In [1]: import numpy as np

In [2]: from numpy import linalg as LA

In [3]: np.set_printoptions(precision=3, suppress=True, linewidth=120)

In [4]: mat = np.abs(np.array([[3, -5, 3, 2, 0, -1, 5],
   ...:     [-4, -1, -5, 3, -3, -2, 1],
   ...:     [-5, -4, 4, -5, 3, 2, 1],
   ...:     [1, 1, 5, 3, 1, 3, -2],
   ...:     [-1, 0, -2, -2, -1, 3, -3],
   ...:     [-1, -3, 5, 0, 4, 2, -2],
   ...:     [1, 4, -5, 5, -4, -4, -1]])) + np.eye(7)

In [5]: mat = mat / mat.sum(axis=1, keepdims=True)

In [6]: print(mat)
[[0.2   0.25  0.15  0.1   0.    0.05  0.25 ]
 [0.2   0.1   0.25  0.15  0.15  0.1   0.05 ]
 [0.2   0.16  0.2   0.2   0.12  0.08  0.04 ]
 [0.059 0.059 0.294 0.235 0.059 0.176 0.118]
 [0.077 0.    0.154 0.154 0.154 0.231 0.231]
 [0.056 0.167 0.278 0.    0.222 0.167 0.111]
 [0.04  0.16  0.2   0.2   0.16  0.16  0.08 ]]

In [7]: # rows sum to 1

In [8]: rng = np.random.default_rng(14)

In [9]: idx = rng.permutation(7)

In [10]: out = mat[:, idx] * rng.choice([-1, 1], 7)

In [11]: print(out)
[[-0.25   0.1   -0.2    0.    -0.25   0.15  -0.05 ]
 [-0.05   0.15  -0.2    0.15  -0.1    0.25  -0.1  ]
 [-0.04   0.2   -0.2    0.12  -0.16   0.2   -0.08 ]
 [-0.118  0.235 -0.059  0.059 -0.059  0.294 -0.176]
 [-0.231  0.154 -0.077  0.154 -0.     0.154 -0.231]
 [-0.111  0.    -0.056  0.222 -0.167  0.278 -0.167]
 [-0.08   0.2   -0.04   0.16  -0.16   0.2   -0.16 ]]

In [12]: left, _, vt = LA.svd(mat.T @ out)

In [13]: print(np.round(LA.lstsq(mat, out)[0], 3) + 0)
[[ 0.  0. -1.  0.  0.  0.  0.]
 [ 0.  0.  0.  0. -1.  0.  0.]
 [ 0.  0.  0.  0.  0.  1.  0.]
 [ 0.  1.  0.  0.  0.  0.  0.]
 [ 0.  0.  0.  1.  0.  0.  0.]
 [ 0.  0.  0.  0.  0.  0. -1.]
 [-1.  0.  0.  0.  0.  0.  0.]]

In [14]: theta = np.radians(36)

In [15]: r_ = np.eye(7)

In [16]: r_[1, 1] = r_[3, 3] = np.cos(theta)

In [17]: r_[1, 3], r_[3, 1] = -np.sin(theta), np.sin(theta)

In [18]: print(r_)
[[ 1.     0.     0.     0.     0.     0.     0.   ]
 [ 0.     0.809  0.    -0.588  0.     0.     0.   ]
 [ 0.     0.     1.     0.     0.     0.     0.   ]
 [ 0.     0.588  0.     0.809  0.     0.     0.   ]
 [ 0.     0.     0.     0.     1.     0.     0.   ]
 [ 0.     0.     0.     0.     0.     1.     0.   ]
 [ 0.     0.     0.     0.     0.     0.     1.   ]]

In [19]: out = mat @ r_.T

In [20]: print(round(LA.det(r_), 3), round(float(np.trace(r_)), 3))
1.0 6.618

In [21]: print(LA.svd(mat, compute_uv=False), LA.svd(out, compute_uv=False))
[1.025 0.297 0.239 0.227 0.14  0.113 0.006] [1.025 0.297 0.239 0.227 0.14  0.113 0.006]

In [22]: left, sv, vt = LA.svd(mat)

In [23]: print(np.argmax(sv[:-1] / (sv[1:] + 1e-6)) + 1)
6

In [24]: out = left[:, :6] @ np.diag(sv[:6]) @ vt[:6]

In [25]: print(np.round(LA.norm(mat - out) / LA.norm(mat), 3))
0.006

In [26]: print(LA.matrix_rank(mat, rtol=0.05))
6

In [27]: print(round(float(LA.norm(mat - out, 2)), 3), round(float(sv[6]), 3))
0.006 0.006

In [28]: x0 = np.array([-1, 0, 3, 3, 1, 2, 3])

In [29]: target = mat @ x0

In [30]: c, lr = np.zeros(7), 1 / LA.norm(mat, 2) ** 2

In [31]: for i in range(200):
    ...:     c -= lr * mat.T @ (mat @ c - target)
    ...:     if i % 50 == 0: print(i, round(LA.norm(mat @ c - target), 3))
    ...: 
0 0.759
50 0.083
100 0.031
150 0.015

In [32]: print(c)
[-0.691  0.204  2.778  2.758  0.562  2.926  2.587]

In [33]: print(mat.sum(axis=1))
[1. 1. 1. 1. 1. 1. 1.]

In [34]: print(np.sort(np.abs(LA.eigvals(mat)))[::-1])
[1.    0.239 0.151 0.151 0.077 0.077 0.052]

In [35]: pr = np.eye(7)[0]

In [36]: for _ in range(6):
    ...:     pr = pr @ mat
    ...:     print(pr.round(3))
    ...: 
[0.2  0.25 0.15 0.1  0.   0.05 0.25]
[0.139 0.153 0.216 0.161 0.112 0.113 0.106]
[0.13  0.13  0.219 0.156 0.118 0.13  0.117]
[0.126 0.13  0.219 0.155 0.121 0.132 0.117]
[0.125 0.129 0.219 0.154 0.122 0.133 0.117]
[0.125 0.129 0.219 0.154 0.122 0.133 0.117]

In [37]: E = np.load("out7.npy")

In [38]: print(E)
[[ 0.4 -0.4 -0.5  2.   0.5  1.4  0.6  0.3]
 [-2.   1.   0.8 -2.1 -0.8 -0.6  1.5  0.3]
 [ 0.6 -1.5  1.3  1.4  0.9 -0.1  0.  -1. ]
 [-0.5 -0.6  0.2  0.   0.   1.6  0.9  0.7]
 [-0.4  0.2 -0.1 -0.6 -1.4 -1.1  0.5  0.7]
 [ 0.7  0.4 -0.7 -0.5 -1.   0.2 -1.   0.5]
 [ 0.8  0.8  0.   0.  -1.8 -0.5 -1.1 -0.1]]

In [39]: left, sv, vt = LA.svd(E)

In [40]: print(np.argmax(sv[:-1] / (sv[1:] + 1e-6)) + 1)
6

In [41]: out = left[:, :6] @ np.diag(sv[:6]) @ vt[:6]

In [42]: print(np.round(LA.norm(E - out) / LA.norm(E), 3))
0.007

In [43]: print(round(float(np.abs(E - out).max()), 3))
0.025

In [44]: x0 = np.array([-1, 1, -1, 0, -2, 0, -2, 2])

In [45]: a = np.maximum(E @ x0, 0)

In [46]: print(np.maximum(E @ x0, 0) - np.maximum(-E @ x0, 0))
[-1.9  1.4 -7.2 -0.7  3.9  5.4  5.6]

In [47]: f, r1 = E[5], E[1]

In [48]: print(f @ r1)
-1.18

In [49]: pr = (f @ r1) / (f @ f) * f

In [50]: print(pr)
[-0.224 -0.128  0.224  0.16   0.321 -0.064  0.321 -0.16 ]

In [51]: print(round(float(LA.norm(f + r1) ** 2 + LA.norm(f - r1) ** 2), 3))
34.14

In [52]: print(r1 - pr)
[-1.776  1.128  0.576 -2.26  -1.121 -0.536  1.179  0.46 ]

In [53]: print(np.argsort(-LA.norm(E, axis=0).round(6), kind="stable")[:3])
[3 4 5]

In [54]: print([round(float(x), 3) for x in LA.svd(E, compute_uv=False)[:3]])
[4.839, 3.517, 2.577]

In [55]: print(round(LA.norm(E, 2) / LA.norm(E), 3))
0.703

In [56]: x0 = np.array([-3, 5, 2, -4, -1, 0, -2, -5])

In [57]: print(E @ x0)
[-15.4  17.3  -8.2  -6.4   1.3   1.    6.1]

In [58]: print((E @ x0).argmax())
1

In [59]: print(E @ np.eye(8)[2])
[-0.5  0.8  1.3  0.2 -0.1 -0.7  0. ]

In [60]: print(E * x0)
[[-1.2 -2.  -1.  -8.  -0.5  0.  -1.2 -1.5]
 [ 6.   5.   1.6  8.4  0.8 -0.  -3.  -1.5]
 [-1.8 -7.5  2.6 -5.6 -0.9 -0.  -0.   5. ]
 [ 1.5 -3.   0.4 -0.  -0.   0.  -1.8 -3.5]
 [ 1.2  1.  -0.2  2.4  1.4 -0.  -1.  -3.5]
 [-2.1  2.  -1.4  2.   1.   0.   2.  -2.5]
 [-2.4  4.   0.  -0.   1.8 -0.   2.2  0.5]]

In [61]: print((E * x0).sum(axis=1))
[-15.4  17.3  -8.2  -6.4   1.3   1.    6.1]

In [62]: data = (rng.random((4, 4)) < 0.3) + np.eye(4)

In [63]: data /= data.sum(axis=1, keepdims=True)

In [64]: print(data)
[[1.  0.  0.  0. ]
 [0.5 0.5 0.  0. ]
 [0.  0.5 0.5 0. ]
 [0.5 0.  0.  0.5]]

In [65]: # triangular

In [66]: f, r1 = data[1], data[2]

In [67]: print(f @ f)
0.5

In [68]: pr = (f @ r1) / (f @ f) * f

In [69]: print((r1 - pr) @ f)
0.0

In [70]: print(pr)
[0.25 0.25 0.   0.  ]

In [71]: W0 = np.array([[0.5, -3.4, 0.7, -0.9, -0.2, -0.5, -0.4, 0.7, 1.1, -0.8],
    ...:     [0.6, -0.2, 0.5, 0.1, -0.5, -0.1, -0.1, 0.6, 0.4, 0.6],
    ...:     [0.8, 1.6, -0.4, 0.9, -0.5, 0.7, 1.9, -1.6, 0.7, -0.8],
    ...:     [1.2, -1.4, 1.3, 0.3, -1.0, 0.1, -1.1, 0.1, 0.4, -0.4],
    ...:     [-2.5, 0.7, -1.0, 0.4, 1.0, 3.0, 0.0, -1.2, -0.5, -1.4],
    ...:     [0.0, -0.1, 2.3, 0.9, -0.7, 0.4, -0.1, 2.2, -0.6, 0.0],
    ...:     [-0.1, -0.9, -1.3, 0.5, 0.1, 0.9, -0.1, -0.1, -0.7, 0.7]])

In [72]: W0[0] = W0[2] + 0.1 * rng.normal(size=10)

In [73]: print(W0)
[[ 0.837  1.641 -0.385  0.958 -0.666  0.759  1.833 -1.521  0.698 -0.9  ]
 [ 0.6   -0.2    0.5    0.1   -0.5   -0.1   -0.1    0.6    0.4    0.6  ]
 [ 0.8    1.6   -0.4    0.9   -0.5    0.7    1.9   -1.6    0.7   -0.8  ]
 [ 1.2   -1.4    1.3    0.3   -1.     0.1   -1.1    0.1    0.4   -0.4  ]
 [-2.5    0.7   -1.     0.4    1.     3.     0.    -1.2   -0.5   -1.4  ]
 [ 0.    -0.1    2.3    0.9   -0.7    0.4   -0.1    2.2   -0.6    0.   ]
 [-0.1   -0.9   -1.3    0.5    0.1    0.9   -0.1   -0.1   -0.7    0.7  ]]

In [74]: out = W0 + rng.integers(-2, 3, (7, 6)) @ rng.integers(-2, 3, (6, 10))

In [75]: print(out)
[[  3.837   3.641  -6.385  -1.042   2.334  14.759   6.833   1.479   2.698   2.1  ]
 [  9.6    -1.2    -4.5     2.1     2.5    -3.1    -0.1    -1.4     7.4     6.6  ]
 [  3.8    -6.4    -8.4     7.9    -0.5     0.7    -1.1    -6.6     0.7    -3.8  ]
 [ -2.8    18.6    15.3     2.3     3.     -5.9    -3.1    12.1     8.4    -4.4  ]
 [ -7.5     8.7     4.      6.4     3.      2.     -3.      3.8     1.5    -9.4  ]
 [  0.      5.9     2.3     1.9     4.3     8.4    -3.1    10.2     5.4    -5.   ]
 [ -1.1   -13.9    -9.3     3.5    -3.9     0.9     2.9   -12.1    -9.7     1.7  ]]

In [76]: print(np.abs(out - W0).sum(axis=1))
[43. 38. 37. 76. 45. 42. 54.]

In [77]: print(out - W0)
[[  3.   2.  -6.  -2.   3.  14.   5.   3.   2.   3.]
 [  9.  -1.  -5.   2.   3.  -3.   0.  -2.   7.   6.]
 [  3.  -8.  -8.   7.   0.   0.  -3.  -5.   0.  -3.]
 [ -4.  20.  14.   2.   4.  -6.  -2.  12.   8.  -4.]
 [ -5.   8.   5.   6.   2.  -1.  -3.   5.   2.  -8.]
 [  0.   6.   0.   1.   5.   8.  -3.   8.   6.  -5.]
 [ -1. -13.  -8.   3.  -4.   0.   3. -12.  -9.   1.]]

In [78]: print(LA.matrix_rank(out - W0, tol=1e-8))
6

In [79]: theta = np.radians(45)

In [80]: r_ = np.eye(10)

In [81]: r_[2, 2] = r_[1, 1] = np.cos(theta)

In [82]: r_[2, 1], r_[1, 2] = -np.sin(theta), np.sin(theta)

In [83]: print(r_)
[[ 1.     0.     0.     0.     0.     0.     0.     0.     0.     0.   ]
 [ 0.     0.707  0.707  0.     0.     0.     0.     0.     0.     0.   ]
 [ 0.    -0.707  0.707  0.     0.     0.     0.     0.     0.     0.   ]
 [ 0.     0.     0.     1.     0.     0.     0.     0.     0.     0.   ]
 [ 0.     0.     0.     0.     1.     0.     0.     0.     0.     0.   ]
 [ 0.     0.     0.     0.     0.     1.     0.     0.     0.     0.   ]
 [ 0.     0.     0.     0.     0.     0.     1.     0.     0.     0.   ]
 [ 0.     0.     0.     0.     0.     0.     0.     1.     0.     0.   ]
 [ 0.     0.     0.     0.     0.     0.     0.     0.     1.     0.   ]
 [ 0.     0.     0.     0.     0.     0.     0.     0.     0.     1.   ]]

In [84]: out = W0 @ r_.T

In [85]: print(np.round(LA.det(r_), 3), round(float(np.trace(r_)), 3))
1.0 9.414

In [86]: print(np.abs(out - W0).max(axis=0))
[0.    1.656 1.048 0.    0.    0.    0.    0.    0.    0.   ]

In [87]: print(out)
[[ 0.837  0.889 -1.433  0.958 -0.666  0.759  1.833 -1.521  0.698 -0.9  ]
 [ 0.6    0.212  0.495  0.1   -0.5   -0.1   -0.1    0.6    0.4    0.6  ]
 [ 0.8    0.849 -1.414  0.9   -0.5    0.7    1.9   -1.6    0.7   -0.8  ]
 [ 1.2   -0.071  1.909  0.3   -1.     0.1   -1.1    0.1    0.4   -0.4  ]
 [-2.5   -0.212 -1.202  0.4    1.     3.     0.    -1.2   -0.5   -1.4  ]
 [ 0.     1.556  1.697  0.9   -0.7    0.4   -0.1    2.2   -0.6    0.   ]
 [-0.1   -1.556 -0.283  0.5    0.1    0.9   -0.1   -0.1   -0.7    0.7  ]]

In [88]: print(np.allclose(W0 @ W0.T, out @ out.T))
True

In [89]: print(LA.svd(W0, compute_uv=False), LA.svd(out, compute_uv=False))
[5.859 4.331 3.293 2.208 1.767 0.593 0.124] [5.859 4.331 3.293 2.208 1.767 0.593 0.124]

In [90]: K = np.array([[3, -2, 0, -2, 1, -3, -1, -3, -1, 2],
    ...:     [-1, 0, 1, 2, 1, -1, 1, -2, -2, 1],
    ...:     [2, 2, -3, -1, 2, -2, -2, -1, 1, 1]])

In [91]: K[:, 7] = 2 * K[:, 3]

In [92]: print(K)
[[ 3 -2  0 -2  1 -3 -1 -4 -1  2]
 [-1  0  1  2  1 -1  1  4 -2  1]
 [ 2  2 -3 -1  2 -2 -2 -2  1  1]]

In [93]: print(K.reshape(-1, 2))
[[ 3 -2]
 [ 0 -2]
 [ 1 -3]
 [-1 -4]
 [-1  2]
 [-1  0]
 [ 1  2]
 [ 1 -1]
 [ 1  4]
 [-2  1]
 [ 2  2]
 [-3 -1]
 [ 2 -2]
 [-2 -2]
 [ 1  1]]

In [94]: print(K.ravel(order="F"))
[ 3 -1  2 -2  0  2  0  1 -3 -2  2 -1  1  1  2 -3 -1 -2 -1  1 -2 -4  4 -2 -1 -2  1  2  1  1]

In [95]: t3 = K.reshape(3, 2, -1)

In [96]: print(np.einsum("ihd,jhd->hij", t3, t3).shape)
(2, 3, 3)

In [97]: print(t3.transpose(1, 0, 2))
[[[ 3 -2  0 -2  1]
  [-1  0  1  2  1]
  [ 2  2 -3 -1  2]]

 [[-3 -1 -4 -1  2]
  [-1  1  4 -2  1]
  [-2 -2 -2  1  1]]]

In [98]: print(t3.shape)
(3, 2, 5)

In [99]: print(t3[:, 0])
[[ 3 -2  0 -2  1]
 [-1  0  1  2  1]
 [ 2  2 -3 -1  2]]

In [100]: print(np.einsum("ihd,ihd->ih", t3, t3))
[[18 31]
 [ 7 23]
 [22 14]]
